$ ipython --no-banner

In [1]: import numpy as np

In [2]: from numpy import linalg as LA

In [3]: np.set_printoptions(suppress=True, linewidth=160)

In [4]: theta = np.deg2rad(15)

In [5]: F = np.eye(4)

In [6]: F[np.ix_([3, 2], [3, 2])] = [[np.cos(theta), -np.sin(theta)], [np.sin(theta), np.cos(theta)]]

In [7]: F.round(2)
Out[7]: 
array([[ 1.  ,  0.  ,  0.  ,  0.  ],
       [ 0.  ,  1.  ,  0.  ,  0.  ],
       [ 0.  ,  0.  ,  0.97,  0.26],
       [ 0.  ,  0.  , -0.26,  0.97]])

In [8]: # 3 blocks once reordered

In [9]: x = np.array([1, 1, 1, 2])

In [10]: [p for p in range(1, 25) if np.allclose(LA.matrix_power(F, p), np.eye(4))]
Out[10]: [24]

In [11]: np.round(LA.pinv(F), 2)
Out[11]: 
array([[ 1.  ,  0.  ,  0.  ,  0.  ],
       [ 0.  ,  1.  ,  0.  ,  0.  ],
       [ 0.  ,  0.  ,  0.97, -0.26],
       [ 0.  ,  0.  ,  0.26,  0.97]])

In [12]: np.round(F.T @ F, 2) + 0
Out[12]: 
array([[1., 0., 0., 0.],
       [0., 1., 0., 0.],
       [0., 0., 1., 0.],
       [0., 0., 0., 1.]])

In [13]: np.round(F @ F.T, 2) + 0
Out[13]: 
array([[1., 0., 0., 0.],
       [0., 1., 0., 0.],
       [0., 0., 1., 0.],
       [0., 0., 0., 1.]])

In [14]: def softmax(z):
    ...:     e = np.exp(z - z.max(axis=-1, keepdims=True))
    ...:     return e / e.sum(axis=-1, keepdims=True)
    ...: 

In [15]: np.round(softmax(F[3] + 5), 2)
Out[15]: array([0.19, 0.19, 0.14, 0.49])

In [16]: S = F @ F.T / np.sqrt(4)

In [17]: softmax(S).round(6).argmax(axis=1)
Out[17]: array([0, 1, 2, 3])

In [18]: print(np.round(softmax(S + np.triu(np.full(S.shape, -np.inf), 1)), 2))
[[1.   0.   0.   0.  ]
 [0.38 0.62 0.   0.  ]
 [0.27 0.27 0.45 0.  ]
 [0.22 0.22 0.22 0.35]]

In [19]: W0 = np.loadtxt("block5.csv", delimiter=",")

In [20]: print(W0)
[[-0.2  -4.82 -0.57  0.9 ]
 [ 0.03  0.08 -0.39  0.02]
 [-0.09 -5.03 -0.21  0.69]
 [ 0.47  2.62  0.2  -0.22]
 [ 0.35  4.99  0.67 -1.06]
 [-0.07  4.51  0.46 -1.31]
 [-0.26 -2.65 -0.78  0.03]
 [ 0.05 -4.64 -0.26  1.35]
 [ 0.57 -5.04 -0.14  0.27]
 [ 0.15  0.15 -0.31 -0.19]
 [ 0.01 -0.52 -0.16 -0.24]
 [ 0.25  5.04  0.6  -0.77]
 [ 0.25  2.56  0.78 -0.39]
 [-0.11 -5.3  -0.87  1.03]
 [-0.08 -5.13 -0.18  0.38]
 [ 0.47  5.32  0.61 -0.34]
 [-0.13 -5.    0.05  0.51]
 [ 0.07 -2.62  0.56  0.35]
 [ 0.07 -5.06 -0.08  1.02]
 [ 0.31 -5.57  0.    0.54]
 [ 0.18 -2.64 -0.27  0.14]
 [-0.74 -2.35 -0.45  0.33]
 [ 0.39  5.41 -0.7  -0.93]
 [ 0.26  5.41  0.64 -0.95]
 [-0.44 -4.49 -0.93  1.09]
 [ 0.14  5.12  0.39 -1.31]
 [ 0.52  5.06  0.21 -1.09]
 [ 0.22 -5.37 -0.34  1.07]
 [ 0.14 -5.11 -0.46  0.37]
 [-0.74 -5.09 -0.1   1.01]
 [-0.55 -2.54 -0.46  1.04]
 [-0.46 -5.45 -0.69  0.93]
 [ 0.3  -0.02  0.03 -0.04]
 [ 0.26  2.76  0.63 -0.05]
 [-0.21  5.62  0.47 -1.4 ]
 [ 0.43  2.13 -0.4  -0.04]
 [-0.09 -5.24 -0.03  0.48]
 [-0.24 -2.44  0.32  1.03]
 [ 0.39  0.46  0.07  0.31]
 [ 0.14 -2.63 -0.3   0.94]
 [ 0.24 -4.66 -0.19  0.66]
 [ 0.39  5.44  0.84 -0.54]
 [ 0.39  4.98  0.2  -0.9 ]
 [-0.16 -2.69 -0.21  0.74]
 [ 0.2  -5.71  0.2   0.98]
 [-0.53 -0.41  0.23  0.05]
 [-0.16  2.6   0.24 -0.19]]

In [21]: G = np.cov(W0, rowvar=False)

In [22]: np.median(W0, axis=0)
Out[22]: array([ 0.14, -2.44, -0.08,  0.27])

In [23]: np.argwhere(np.triu(np.abs(np.corrcoef(W0.T)) > 0.8, 1))
Out[23]: array([[1, 3]])

In [24]: print(np.round(LA.eigvalsh(G)[::-1], 2))
[17.84  0.14  0.11  0.08]

In [25]: G.round(2)
Out[25]: 
array([[ 0.11,  0.58,  0.06, -0.1 ],
       [ 0.58, 17.27,  1.17, -2.84],
       [ 0.06,  1.17,  0.21, -0.2 ],
       [-0.1 , -2.84, -0.2 ,  0.58]])

In [26]: Y = np.c_[W0[:, :3] @ np.array([[3, 0, 1], [-1, 3, 1], [-1, -2, 1]]), np.array([-2, -2, 1, 0, 1, 2, -1, 1, 0, 1, -1, 2, 2, 0, -1, 1, -1, 1, -2, 1, 2, 1, 2, -2, 0, -1, -2, -2, 0, 0, 1, 0, 2, 0, -1, 2, 1, -1, -2, 2, 0, 1, 0, 1, -1, 0, 1])]

In [27]: print(Y.round(2))
[[  4.79 -13.32  -5.59  -2.  ]
 [  0.4    1.02  -0.28  -2.  ]
 [  4.97 -14.67  -5.33   1.  ]
 [ -1.41   7.46   3.29   0.  ]
 [ -4.61  13.63   6.01   1.  ]
 [ -5.18  12.61   4.9    2.  ]
 [  2.65  -6.39  -3.69  -1.  ]
 [  5.05 -13.4   -4.85   1.  ]
 [  6.89 -14.84  -4.61   0.  ]
 [  0.61   1.07  -0.01   1.  ]
 [  0.71  -1.24  -0.67  -1.  ]
 [ -4.89  13.92   5.89   2.  ]
 [ -2.59   6.12   3.59   2.  ]
 [  5.84 -14.16  -6.28   0.  ]
 [  5.07 -15.03  -5.39  -1.  ]
 [ -4.52  14.74   6.4    1.  ]
 [  4.56 -15.1   -5.08  -1.  ]
 [  2.27  -8.98  -1.99   1.  ]
 [  5.35 -15.02  -5.07  -2.  ]
 [  6.5  -16.71  -5.26   1.  ]
 [  3.45  -7.38  -2.73   2.  ]
 [  0.58  -6.15  -3.54   1.  ]
 [ -3.54  17.63   5.1    2.  ]
 [ -5.27  14.95   6.31  -2.  ]
 [  4.1  -11.61  -5.86   0.  ]
 [ -5.09  14.58   5.65  -1.  ]
 [ -3.71  14.76   5.79  -2.  ]
 [  6.37 -15.43  -5.49  -2.  ]
 [  5.99 -14.41  -5.43   0.  ]
 [  2.97 -15.07  -5.93   0.  ]
 [  1.35  -6.7   -3.55   1.  ]
 [  4.76 -14.97  -6.6    0.  ]
 [  0.89  -0.12   0.31   2.  ]
 [ -2.61   7.02   3.65   0.  ]
 [ -6.72  15.92   5.88  -1.  ]
 [ -0.44   7.19   2.16   2.  ]
 [  5.   -15.66  -5.36   1.  ]
 [  1.4   -7.96  -2.36  -1.  ]
 [  0.64   1.24   0.92  -2.  ]
 [  3.35  -7.29  -2.79   2.  ]
 [  5.57 -13.6   -4.61   0.  ]
 [ -5.11  14.64   6.67   1.  ]
 [ -4.01  14.54   5.57   0.  ]
 [  2.42  -7.65  -3.06   1.  ]
 [  6.11 -17.53  -5.31  -1.  ]
 [ -1.41  -1.69  -0.71   0.  ]
 [ -3.32   7.32   2.68   1.  ]]

In [28]: print(np.round(LA.norm(Y - W0 @ LA.lstsq(W0, Y)[0], axis=0), 2) + 0)
[0.   0.   0.   8.87]

In [29]: np.round(LA.norm(LA.qr(W0)[0].T @ Y, axis=0) ** 2 / ((Y ** 2).sum(axis=0) + 1e-12), 2)
Out[29]: array([1.  , 1.  , 1.  , 0.03])

In [30]: LA.matrix_rank(np.c_[W0, Y])
Out[30]: np.int64(5)

In [31]: print(np.round(LA.lstsq(W0, Y[:, 0])[0], 2) + 0)
[ 3. -1. -1.  0.]

In [32]: Y = np.array([[3, 3, -2, -2],
    ...:     [-3, 3, -2, 2],
    ...:     [-1, 1, -3, 0],
    ...:     [3, 2, -3, 2],
    ...:     [-3, 0, 3, 0],
    ...:     [0, 0, 2, -3],
    ...:     [-1, 2, -1, 3]])

In [33]: K = Y.T @ Y

In [34]: print(K)
[[ 38   3 -14  -9]
 [  3  27 -23  10]
 [-14 -23  40 -15]
 [ -9  10 -15  30]]

In [35]: u = np.array([1, 4, 3])

In [36]: np.convolve(K[2], u)
Out[36]: array([-14, -79, -94,  76,  60, -45])

In [37]: np.array([np.convolve(row, u, "same") for row in K])
Out[37]: 
array([[155, 112, -56, -78],
       [ 39,  94,  -1, -29],
       [-79, -94,  76,  60],
       [-26,  -2,   0,  75]])

In [38]: np.correlate(K[2], K[0], "full")
Out[38]: array([  126,   403,   -80, -1026,  -544,  1475,  -570])

In [39]: np.polyval(u, K[2])
Out[39]: array([ 143,  440, 1763,  168])

In [40]: x = np.ones(4)

In [41]: for _ in range(4):
    ...:     x = K @ x
    ...:     x /= LA.norm(x)
    ...:     print(round(x @ K @ x, 2))
    ...: 
56.11
68.13
68.49
68.55

In [42]: x.round(2)
Out[42]: array([ 0.32,  0.5 , -0.73,  0.33])

In [43]: print(np.round(LA.eigvalsh(K)[-1], 2))
68.59

In [44]: K.reshape(2, -1)
Out[44]: 
array([[ 38,   3, -14,  -9,   3,  27, -23,  10],
       [-14, -23,  40, -15,  -9,  10, -15,  30]])

In [45]: K.ravel(order="F")
Out[45]: array([ 38,   3, -14,  -9,   3,  27, -23,  10, -14, -23,  40, -15,  -9,  10, -15,  30])

In [46]: K.reshape(-1, 2)
Out[46]: 
array([[ 38,   3],
       [-14,  -9],
       [  3,  27],
       [-23,  10],
       [-14, -23],
       [ 40, -15],
       [ -9,  10],
       [-15,  30]])

In [47]: t3 = K.reshape(4, 2, -1)

In [48]: print(t3.sum(axis=1))
[[ 24  -6]
 [-20  37]
 [ 26 -38]
 [-24  40]]

In [49]: print(np.einsum("ihd,ihd->ih", t3, t3))
[[1453  277]
 [ 738  629]
 [ 725 1825]
 [ 181 1125]]

In [50]: X = np.load("dump.npy")

In [51]: X
Out[51]: 
array([[ 0, -4, -2, -1],
       [ 4,  0, -5, -5],
       [ 2,  5,  0, -2],
       [ 1,  5,  2,  0]])

In [52]: O, vecs = LA.qr(K[:, :3])[0], LA.qr(K[:, 3:])[0]

In [53]: sig = LA.svd(O.T @ vecs, compute_uv=False)

In [54]: np.round(np.degrees(np.arccos(sig.clip(0, 1))), 2)
Out[54]: array([24.13])

In [55]: print((sig > 0.9).sum())
1

In [56]: rng = np.random.default_rng(688572)

In [57]: z = rng.permutation(4)

In [58]: Y = X[:, z] * rng.choice([-1, 1], 4)

In [59]: Y
Out[59]: 
array([[ 4,  2,  1,  0],
       [ 0,  5,  5,  4],
       [-5,  0,  2,  2],
       [-5, -2,  0,  1]])

In [60]: U, _, vt = LA.svd(X.T @ Y)

In [61]: np.round(LA.lstsq(X, Y)[0], 2) + 0
Out[61]: 
array([[ 0.,  0.,  0.,  1.],
       [-1.,  0.,  0.,  0.],
       [ 0., -1.,  0.,  0.],
       [ 0.,  0., -1.,  0.]])

In [62]: print(np.round(LA.det(X[::-1]), 2))
9.0

In [63]: print(np.round(LA.eigvals(X), 2))
[ 0.+8.65j  0.-8.65j -0.+0.35j -0.-0.35j]

In [64]: np.round(np.poly(X), 2) + 0
Out[64]: array([ 1.,  0., 75.,  0.,  9.])

In [65]: x = np.array([1, 2, 2, 1])

In [66]: round(float(LA.det(X)), 2)
Out[66]: 9.0

In [67]: print(np.round(LA.svd(X, compute_uv=False), 2))
[8.65 8.65 0.35 0.35]

In [68]: x @ X @ x
Out[68]: np.int64(0)

In [69]: np.round(LA.eigvals(X).real, 2) + 0
Out[69]: array([0., 0., 0., 0.])

In [70]: O = LA.solve(np.eye(4) - X, np.eye(4) + X)

In [71]: print(np.round(O @ O.T, 2) + 0)
[[1. 0. 0. 0.]
 [0. 1. 0. 0.]
 [0. 0. 1. 0.]
 [0. 0. 0. 1.]]

In [72]: round(float(LA.det(O)), 2)
Out[72]: 1.0

In [73]: np.allclose(X @ X.T, X.T @ X)
Out[73]: True

In [74]: LA.determinant(X)
AttributeError: module 'numpy.linalg' has no attribute 'determinant'


In [75]: X @ X
Out[75]: 
array([[-21, -15,  18,  24],
       [-15, -66, -18,   6],
       [ 18, -18, -33, -27],
       [ 24,   6, -27, -30]])

In [76]: print(np.allclose(X, X.T))
False

In [77]: data = np.load("data.npy")

In [78]: data
Out[78]: 
array([[  4,   2,  -1,   0,   4,  -1,  -1,   1,  -1,  -3,   2,   3,   5],
       [ -1,  -2,  -2,  -2,   6,   1,  -3,   5,  -3,  -6,  -3,   6,   9],
       [  0,   1,   3,  -3,  11,  -2,  -8,   3,   1,  -8,  -1,   1,  13],
       [ -4,   1,   4,  -5,   6,  -3,  -9,   2,   3,  -9,  -6,  -3,  15],
       [ -4,  -3,   4,  -5,   4,   1,  -9,   5,   8, -12,  -3,  -3,  18],
       [ -7,  -5,   8,  -3,   5,  -4,  -7,   0,   4, -14,  -8,   2,  14],
       [ -8,  -5,  13,   2,   0,  -8,  -6,   2,  -1,  -9, -11,   1,  17],
       [-13,  -3,  11,   1,   5, -10, -10,  -1,   2, -11,  -9,   3,  22],
       [-17,   0,   7,   5,   3, -11,  -6,   4,   5, -15, -13,   6,  22],
       [-19,  -2,   3,   2,   1,  -9,  -7,   0,   4, -20, -11,  10,  19],
       [-15,   0,   2,   7,   1,  -7, -10,   4,   6, -23, -16,  11,  20],
       [-10,   4,   4,   8,   5,  -8, -12,  -1,   2, -25, -17,  12,  17],
       [-10,   0,   2,   8,   3,  -5, -12,   0,   1, -21, -18,  13,  20],
       [-11,  -2,   3,   5,   0,  -9, -17,   5,   4, -22, -18,  13,  20],
       [ -9,  -4,   2,   6,  -1,  -5, -22,   7,   1, -25, -23,  14,  19],
       [-10,  -7,  -3,   1,  -3,  -9, -20,   3,  -2, -30, -22,  18,  16],
       [-15,  -9,  -2,   4,  -6, -11, -15,   1,  -5, -34, -23,  15,  12],
       [-16,  -5,  -7,   9,  -3, -12, -16,   5,  -5, -30, -23,  18,  16],
       [-16,  -9,  -4,   5,  -8, -17, -15,   1,  -7, -29, -19,  18,  12],
       [-16,  -6,  -4,   2,  -9, -13, -19,   3,  -4, -29, -21,  15,   7],
       [-21,  -5,  -3,   4,  -7, -10, -14,   5,  -5, -32, -22,  17,   9],
       [-19,  -3,  -4,   0, -10, -11, -15,   0,  -4, -28, -24,  12,   5],
       [-14,  -1,   1,   0, -12, -13, -18,  -3,  -4, -27, -22,  15,   4],
       [-12,  -3,   4,  -1, -16,  -9, -17,  -7,  -8, -26, -17,  15,   6],
       [-16,  -5,   5,  -6, -16,  -5, -21,  -8, -11, -24, -17,  19,  10],
       [-15,  -2,   2,  -3, -14, -10, -23, -13, -10, -24, -20,  20,   6],
       [-17,  -6,   2,   2, -13,  -9, -28, -12, -11, -24, -15,  17,  11],
       [-19,  -8,   4,   7, -14, -10, -29, -12,  -6, -28, -14,  21,  14],
       [-15,  -3,   5,   2, -16,  -7, -26,  -9,  -4, -25, -11,  22,  10]])

In [79]: Y = np.c_[data[:, :4] @ np.array([[-1, -1, 2, -1], [1, 0, -2, 1], [-2, 2, 1, 1], [-2, -2, 2, -1]]), np.array([-1, -2, 3, -2, 2, -3, -3, -2, -3, 0, 2, 3, 2, 0, 2, -1, 3, 0, 2, -2, 0, -3, -1, -3, 1, -3, 2, 1, 3])]

In [80]: Y
Out[80]: 
array([[  0,  -6,   3,  -3,  -1],
       [  7,   1,  -4,  -1,  -2],
       [  1,  12,  -5,   7,   3],
       [  7,  22, -16,  14,  -2],
       [  3,  22,  -8,  10,   2],
       [ -8,  29,  -2,  13,  -3],
       [-27,  30,  11,  14,  -3],
       [-14,  33,  -7,  20,  -2],
       [ -7,  21, -17,  19,  -3],
       [  7,  21, -27,  18,   0],
       [ -3,   5, -14,  10,   2],
       [-10,   2,  -8,  10,   3],
       [-10,  -2,  -2,   4,   2],
       [ -7,   7,  -5,   7,   0],
       [-11,   1,   4,   1,   2],
       [  7,   2,  -7,  -1,  -1],
       [  2,   3,  -6,   0,   3],
       [  7, -16, -11,  -5,   0],
       [  5,  -2,  -8,  -2,   2],
       [ 14,   4, -20,   4,  -2],
       [ 14,   7, -27,   9,   0],
       [ 24,  11, -36,  12,  -3],
       [ 11,  16, -25,  14,  -1],
       [  3,  22, -16,  14,  -3],
       [ 13,  38, -29,  22,   1],
       [ 15,  25, -30,  18,  -3],
       [  3,  17, -16,  11,   2],
       [-11,  13,  -4,   8,   1],
       [ -2,  21, -15,  15,   3]])

In [81]: LA.matrix_rank(Y)
Out[81]: np.int64(5)

In [82]: print(LA.matrix_rank(np.c_[data, Y]))
14

In [83]: np.round(LA.norm(Y - data @ LA.lstsq(data, Y)[0], axis=0), 2) + 0
Out[83]: array([0.  , 0.  , 0.  , 0.  , 7.98])

In [84]: x = np.array([3, 2, 1, 5])

In [85]: target = X @ x

In [86]: b, lr = np.zeros(4), 1 / LA.norm(X, 2) ** 2

In [87]: for i in range(3):
    ...:     b -= lr * X.T @ (X @ b - target)
    ...:     if i % 1 == 0: print(i, round(LA.norm(X @ b - target), 2))
    ...: 
0 1.84
1 1.84
2 1.83

In [88]: print(np.round(LA.cond(X), 2))
24.96

In [89]: b.round(2)
Out[89]: array([-0.59,  2.2 ,  2.  ,  1.25])

In [90]: Xc = data - data.mean(axis=0)

In [91]: U, sig, vt = LA.svd(Xc, full_matrices=False)

In [92]: np.round(vt[0] * np.sign(vt[0, np.abs(vt[0]).argmax()]), 2)
Out[92]: array([ 0.28,  0.1 ,  0.1 , -0.08,  0.41,  0.17,  0.36,  0.16,  0.21,  0.45,  0.35, -0.39,  0.11])

In [93]: np.searchsorted(np.cumsum(sig ** 2) / (sig ** 2).sum(), 0.9) + 1
Out[93]: np.int64(5)

In [94]: np.abs(vt[0]).argmax()
Out[94]: np.int64(9)

In [95]: np.round(sig ** 2 / (sig ** 2).sum(), 2) + 0
Out[95]: array([0.62, 0.16, 0.08, 0.04, 0.03, 0.02, 0.02, 0.01, 0.01, 0.01, 0.01, 0.  , 0.  ])

In [96]: LA.matrix_rank(Xc)
Out[96]: np.int64(13)

In [97]: np.round(np.abs(vt[-1]), 2)
Out[97]: array([0.09, 0.48, 0.08, 0.07, 0.18, 0.13, 0.01, 0.28, 0.48, 0.37, 0.34, 0.21, 0.31])

In [98]: print((np.sign(U[:, 0]) == np.sign(U[0, 0])).astype(int))
[1 1 1 1 1 1 1 1 1 1 1 1 1 1 0 0 0 0 0 0 0 0 0 0 0 0 0 0 0]
